$ ipython --no-banner

In [1]: import numpy as np

In [2]: import numpy.linalg as la

In [3]: np.set_printoptions(precision=2, suppress=True, linewidth=200)

In [4]: def tidy(a):
   ...:     return np.round(a, 2) + 0
   ...: 

In [5]: mat = np.load("w.npy")

In [6]: print(mat)
[[-0.6  1.7  0.5]
 [ 0.3  0.4 -0.2]
 [-2.1 -1.8  1.6]
 [-1.1 -1.3 -1.8]
 [-0.4 -0.9  1.2]
 [ 0.8  0.1  0.9]
 [-2.7  0.6  0.1]
 [-0.5 -1.3 -0.4]
 [ 1.6  0.5 -1.5]
 [-0.3 -1.  -2.1]
 [-1.2  0.4 -2.2]
 [ 0.   0.  -4. ]
 [ 0.7 -1.   0. ]
 [-2.2 -1.3 -0.6]
 [-0.4 -0.6  0.3]
 [ 0.5 -0.5 -0.4]
 [-0.4  0.6 -0.3]
 [ 0.   0.1  0.7]
 [ 0.3  0.9 -0.6]
 [ 0.1 -0.8  0.7]]

In [7]: Ac = mat - mat.mean(axis=0)

In [8]: Uu, sigma, Vt = la.svd(Ac, full_matrices=False)

In [9]: print(la.matrix_rank(Ac))
3

In [10]: print(tidy(Ac.mean(axis=0)))
[0. 0. 0.]

In [11]: P = mat @ la.solve(mat.T @ mat, mat.T)

In [12]: print(tidy(la.eigvalsh(P)))
[0. 0. 0. 0. 0. 0. 0. 0. 0. 0. 0. 0. 0. 0. 0. 0. 0. 1. 1. 1.]

In [13]: print(np.allclose(P @ P, P))
True

In [14]: G = np.cov(mat, rowvar=False)

In [15]: print(tidy(np.corrcoef(mat.T)))
[[ 1.    0.24 -0.1 ]
 [ 0.24  1.   -0.09]
 [-0.1  -0.09  1.  ]]

In [16]: print(G.shape)
(3, 3)

In [17]: print(tidy(mat.std(axis=0)))
[1.04 0.9  1.32]

In [18]: print(tidy(G))
[[ 1.14  0.24 -0.15]
 [ 0.24  0.84 -0.12]
 [-0.15 -0.12  1.83]]

In [19]: J = np.load("a.npy")

In [20]: print(J)
[[2 0 0 0]
 [0 3 0 0]
 [0 0 2 0]
 [0 0 0 3]]

In [21]: # 4 groups of indices that never mix

In [22]: print((J != 0).astype(int))
[[1 0 0 0]
 [0 1 0 0]
 [0 0 1 0]
 [0 0 0 1]]
